>>> import numpy as np
>>> from numpy import linalg as LA
>>> np.set_printoptions(suppress=True, linewidth=120)
>>> rd = lambda a: np.round(a, 1) + 0
>>> J = np.load("sample13.npy")
>>> J
array([[-3,  0,  2],
       [ 0, -3,  2],
       [ 0,  0,  2]])
>>> Y = np.array([[3, 3], [0, 3]])
>>> Z = np.kron(Y, J)
>>> rd(LA.norm(Z, 2)), rd(LA.norm(Y, 2) * LA.norm(J, 2))
(np.float64(21.2), np.float64(21.2))
>>> LA.matrix_rank(Z)
np.int64(6)
>>> rng = np.random.default_rng(789)
>>> Y = J + rng.integers(-2, 3, (3, 2)) @ rng.integers(-2, 3, (2, 3))
>>> Y
array([[ 1,  4,  0],
       [ 0,  3,  1],
       [ 0, -6,  3]])
>>> LA.matrix_rank(Y - J, tol=1e-8)
np.int64(2)
>>> labels = rng.permutation(3)
>>> labels
array([1, 0, 2])
>>> Y = J[labels][:, labels]
>>> rd(np.sort(np.abs(LA.eigvals(Y))))
array([2., 3., 3.])
>>> Y
array([[-3,  0,  2],
       [ 0, -3,  2],
       [ 0,  0,  2]])
>>> np.trace(Y)
np.int64(-4)
>>> np.allclose(Y, J)
True
>>> x = np.array([2, 5, -7])
>>> a = np.maximum(J @ x, 0)
>>> np.maximum(J @ x, 0) - np.maximum(-J @ x, 0)
array([-20, -29, -14])
>>> np.flatnonzero(a > 1e-9)
array([], dtype=int64)
>>> a
array([0, 0, 0])
>>> np.maximum(J @ (3 * x), 0)
array([0, 0, 0])
>>> np.abs(J).max()
np.int64(3)
>>> LA.matrix_rank(J)
np.int64(3)
>>> J - J[0]
array([[ 0,  0,  0],
       [ 3, -3,  0],
       [ 3,  0,  0]])
>>> np.count_nonzero(J)
np.int64(5)
>>> E = np.load("block12.npy")
>>> E
array([[-0.8,  0.4,  1.3],
       [-1.2, -0.3,  1.8],
       [-2.3, -0.9, -1.2],
       [ 1.5, -0.3, -1.2],
       [ 0.1,  0. , -0.2],
       [-0.5, -0.5, -1.4],
       [-0.1,  0.1, -0.7],
       [ 0.5, -1.9, -0.2],
       [ 0.4,  0.7, -0.4],
       [-0.1, -0.1,  0.5],
       [-1. ,  0.5,  0.2],
       [ 0.3, -1.3, -0.6],
       [-0.3,  2.1, -1.1],
       [-0.5, -0.6,  0.2],
       [-1.6,  1.1, -1.6],
       [ 0.5,  0.1,  0.6],
       [-1.6,  0.7, -0.6],
       [ 1.3,  0.7,  0.2],
       [ 0. , -1.8,  0.3],
       [ 0.7,  0.7,  0.7]])
>>> Y = E / np.sqrt((E ** 2).mean(axis=1, keepdims=True))
>>> rd(E - E.mean(axis=1, keepdims=True))
array([[-1.1,  0.1,  1. ],
       [-1.3, -0.4,  1.7],
       [-0.8,  0.6,  0.3],
       [ 1.5, -0.3, -1.2],
       [ 0.1,  0. , -0.2],
       [ 0.3,  0.3, -0.6],
       [ 0.1,  0.3, -0.5],
       [ 1. , -1.4,  0.3],
       [ 0.2,  0.5, -0.6],
       [-0.2, -0.2,  0.4],
       [-0.9,  0.6,  0.3],
       [ 0.8, -0.8, -0.1],
       [-0.5,  1.9, -1.3],
       [-0.2, -0.3,  0.5],
       [-0.9,  1.8, -0.9],
       [ 0.1, -0.3,  0.2],
       [-1.1,  1.2, -0.1],
       [ 0.6,  0. , -0.5],
       [ 0.5, -1.3,  0.8],
       [ 0. ,  0. ,  0. ]])
>>> rd(Y[14])
array([-1.1,  0.8, -1.1])
>>> LA.matrix_rank(E - E.mean(axis=1, keepdims=True))
np.int64(2)
>>> t3 = np.stack([E, 4 * E, E[::-1]])
>>> rd(np.einsum("bij,cij->bc", t3, t3))
array([[ 53.7, 215. , -12.2],
       [215. , 860. , -48.7],
       [-12.2, -48.7,  53.8]])
>>> (t3 @ E.T).shape
(3, 20, 20)
>>> t3.shape
(3, 20, 3)
>>> rd(LA.norm(t3, axis=(1, 2)))
array([ 7.3, 29.3,  7.3])
>>> LA.matrix_rank(t3.reshape(3, -1))
np.int64(2)
>>> x = np.array([-3, 3, 4])
>>> a = np.maximum(E @ x, 0)
>>> np.flatnonzero(a > 1e-9)
array([ 0,  1,  9, 10, 12, 13, 14, 15, 16, 19])
>>> rd(np.maximum(E @ (3 * x), 0))
array([26.4, 29.7,  0. ,  0. ,  0. ,  0. ,  0. ,  0. ,  0. ,  6. , 15.9,  0. ,  8.4,  1.5,  5.1,  3.6, 13.5,  0. ,
        0. ,  8.4])
>>> rd(np.tanh(E @ x))
array([ 1. ,  1. , -0.5, -1. , -0.8, -1. , -1. , -1. , -0.6,  1. ,  1. , -1. ,  1. ,  0.5,  0.9,  0.8,  1. , -0.8,
       -1. ,  1. ])
>>> rd(a)
array([8.8, 9.9, 0. , 0. , 0. , 0. , 0. , 0. , 0. , 2. , 5.3, 0. , 2.8, 0.5, 1.7, 1.2, 4.5, 0. , 0. , 2.8])
>>> Z = E[[1, 11]].astype(float)
>>> for _ in range(6):
...     labels = LA.norm(E[:, None] - Z, axis=-1).argmin(axis=1)
...     Z = np.array([E[labels == j].mean(axis=0) for j in range(2)])
... 
>>> labels
array([0, 0, 1, 1, 1, 1, 1, 1, 1, 0, 0, 1, 1, 1, 1, 0, 0, 1, 1, 0])
>>> np.abs(Z[1] - Z[0]).argmax()
np.int64(2)
>>> F = np.loadtxt("x.csv", delimiter=",")
>>> F
array([[ 2.5, -0.4, -0.2, -0.2],
       [-0.4,  2.5,  0.1, -0.3],
       [-0.2,  0.1,  2.1,  0.3],
       [-0.2, -0.3,  0.3,  2.8]])
>>> # equal to its transpose
>>> Y = LA.inv(F)
>>> np.allclose(Y, F.T)
False
>>> rd(LA.slogdet(F)[0])
np.float64(1.0)
>>> rd(LA.det(F) * LA.det(Y))
np.float64(1.0)
>>> rd(Y)
array([[ 0.4,  0.1,  0. ,  0. ],
       [ 0.1,  0.4,  0. ,  0.1],
       [ 0. ,  0. ,  0.5, -0.1],
       [ 0. ,  0.1, -0.1,  0.4]])
>>> ev, evecs = LA.eigvalsh(F)
Traceback (most recent call last):
  File "<python-input-61>", line 1, in <module>
    ev, evecs = LA.eigvalsh(F)
    ^^^^^^^^^
ValueError: too many values to unpack (expected 2)
>>> ev, evecs = LA.eigh(F)
>>> ev.sum(), rd(np.trace(F))
(np.float64(9.9), np.float64(9.9))
>>> (ev > 1e-8).sum(), (ev < -1e-8).sum()
(np.int64(4), np.int64(0))
>>> rd(ev)
array([1.9, 2. , 3. , 3. ])
>>> rd(evecs @ np.diag(ev) @ evecs.T)
array([[ 2.5, -0.4, -0.2, -0.2],
       [-0.4,  2.5,  0.1, -0.3],
       [-0.2,  0.1,  2.1,  0.3],
       [-0.2, -0.3,  0.3,  2.8]])
>>> rd(evecs.T @ F @ evecs)
array([[1.9, 0. , 0. , 0. ],
       [0. , 2. , 0. , 0. ],
       [0. , 0. , 3. , 0. ],
       [0. , 0. , 0. , 3. ]])
>>> rd(evecs.T @ evecs)
array([[1., 0., 0., 0.],
       [0., 1., 0., 0.],
       [0., 0., 1., 0.],
       [0., 0., 0., 1.]])
>>> rd(LA.eigvalsh(F @ F))
array([3.6, 4. , 8.7, 9.3])
>>> A = np.load("case6.npy")
>>> rd(A)
array([[-0.1,  0.3,  0.9],
       [-0.2, -0.9,  0.3],
       [ 1. , -0.2,  0.2]])
>>> # orthonormal columns
>>> x = np.array([-3, 0, 1])
>>> rd(np.abs(LA.eigvals(A)))
array([1., 1., 1.])
>>> rd(np.abs(A).max())
np.float64(1.0)
>>> rd(A.sum(axis=1))
array([ 1.2, -0.9,  1. ])
>>> np.unravel_index(np.abs(A).argmax(), A.shape)
(np.int64(2), np.int64(0))
>>> A[:, 3]
Traceback (most recent call last):
  File "<python-input-78>", line 1, in <module>
    A[:, 3]
    ~^^^^^^
IndexError: index 3 is out of bounds for axis 1 with size 3
>>> rd(A - A[0])
array([[ 0. ,  0. ,  0. ],
       [-0.1, -1.2, -0.7],
       [ 1.1, -0.5, -0.8]])
>>> rd(LA.svd(A, compute_uv=False))
array([1., 1., 1.])
>>> rd(LA.norm(A))
np.float64(1.7)
>>> rd(np.diff(A, axis=0))
array([[-0.1, -1.2, -0.7],
       [ 1.2,  0.8, -0.1]])
>>> rd(A.sum(axis=0))
array([ 0.6, -0.8,  1.4])
>>> X = np.array([[7, 22, 0],
...     [10, 13, 0],
...     [0, 0, 13],
...     [6, 0, 7],
...     [0, 4, 10],
...     [0, 0, 7],
...     [3, 4, 0],
...     [3, 2, 0],
...     [0, 0, 46],
...     [0, 0, 40],
...     [0, 0, 40],
...     [8, 0, 7],
...     [0, 10, 1],
...     [1, 16, 0],
...     [0, 0, 28],
...     [0, 0, 55],
...     [0, 0, 28]])
>>> X
array([[ 7, 22,  0],
       [10, 13,  0],
       [ 0,  0, 13],
       [ 6,  0,  7],
       [ 0,  4, 10],
       [ 0,  0,  7],
       [ 3,  4,  0],
       [ 3,  2,  0],
       [ 0,  0, 46],
       [ 0,  0, 40],
       [ 0,  0, 40],
       [ 8,  0,  7],
       [ 0, 10,  1],
       [ 1, 16,  0],
       [ 0,  0, 28],
       [ 0,  0, 55],
       [ 0,  0, 28]])
>>> # rows 9 and 10 are equal
>>> Xc = X - X.mean(axis=0)
>>> left, sigma, Vh = LA.svd(Xc, full_matrices=False)
>>> rd(np.abs(Vh[-1]))
array([1. , 0.1, 0.1])
>>> LA.matrix_rank(Xc)
np.int64(3)
>>> rd((sigma ** 2).sum() ** 2 / (sigma ** 4).sum())
np.float64(1.2)
>>> np.searchsorted(np.cumsum(sigma ** 2) / (sigma ** 2).sum(), 0.9) + 1
np.int64(1)
>>> Y = X[0, 0] * X[1:] - np.outer(X[1:, 0], X[0])
>>> Y
array([[   0, -129,    0],
       [   0,    0,   91],
       [   0, -132,   49],
       [   0,   28,   70],
       [   0,    0,   49],
       [   0,  -38,    0],
       [   0,  -52,    0],
       [   0,    0,  322],
       [   0,    0,  280],
       [   0,    0,  280],
       [   0, -176,   49],
       [   0,   70,    7],
       [   0,   90,    0],
       [   0,    0,  196],
       [   0,    0,  385],
       [   0,    0,  196]])
>>> rd(X[:, 0] / X[0, 0])
array([1. , 1.4, 0. , 0.9, 0. , 0. , 0.4, 0.4, 0. , 0. , 0. , 1.1, 0. , 0.1, 0. , 0. , 0. ])
>>> LA.matrix_rank(Y), LA.matrix_rank(X)
(np.int64(2), np.int64(3))
